>>> import numpy as np
>>> np.set_printoptions(precision=1, suppress=True, linewidth=200, legacy="1.25")
>>> def rd(a):
...     return np.round(a, 1) + 0
... 
>>> J = np.load("data.npy")
>>> print(J)
[[ -4.9  17.    8.6  22.9]
 [ -6.1  -9.1 -26.3 -15.6]
 [ -3.6   6.4   0.3  11.6]
 [  8.5 -13.3  17.6  -3.4]
 [ -4.8  13.2  -0.7  20.1]
 [  0.4  -0.6   7.1   6. ]
 [  3.2   0.1  -4.7   3.9]
 [-11.1  14.2 -12.3   7.3]
 [ -5.5  15.    0.5  14. ]
 [  5.2  -2.1  16.7   0.3]
 [  2.2  -5.9  -0.5 -19.9]
 [-17.3  29.1  10.3  43.3]
 [ -0.1  -5.2 -10.    5.2]
 [  5.2  -2.4  11.3 -10.7]
 [  1.1   5.7  -2.1  -0.9]
 [ -6.1  26.7  13.2  31.3]
 [ -2.6   8.6   2.8  10.7]
 [  2.9  10.5  14.5   5.1]
 [ -0.1  -8.2 -20.9  -8.5]
 [ -1.   16.9  11.4   4.6]
 [ -1.2 -12.  -16.6  -8.4]
 [ -4.2   9.4   2.7  14.6]
 [  8.  -13.4  15.6 -12.5]
 [ -3.    8.4  -8.7  -5.9]
 [  5.6  -5.2  -2.  -15.5]
 [  7.    5.9  13.3   4.2]
 [ -0.6   2.2  10.9  -6. ]
 [  4.5  -3.7  -6.8  -2.2]]
>>> dist = np.linalg.norm(J[:, None] - J[None], axis=-1)
>>> print(dist[11].round(6).argsort(kind="stable")[:4])
[11 15  0  4]
>>> print(np.flatnonzero(dist[11] < dist.mean() / 2))
[11]
>>> print(np.linalg.matrix_rank(dist ** 2))
6
>>> print(dist.shape)
(28, 28)
>>> print(np.unravel_index(dist.round(6).argmax(), dist.shape))
(1, 11)
>>> cen = (J - J.mean(axis=0)) / J.std(axis=0)
>>> print(rd(cen.std(axis=0)))
[1. 1. 1. 1.]
>>> beta = np.linalg.lstsq(np.delete(cen, 3, axis=1), cen[:, 3])[0]
>>> print(rd(1 - np.var(cen[:, 3] - np.delete(cen, 3, axis=1) @ beta)))
0.8
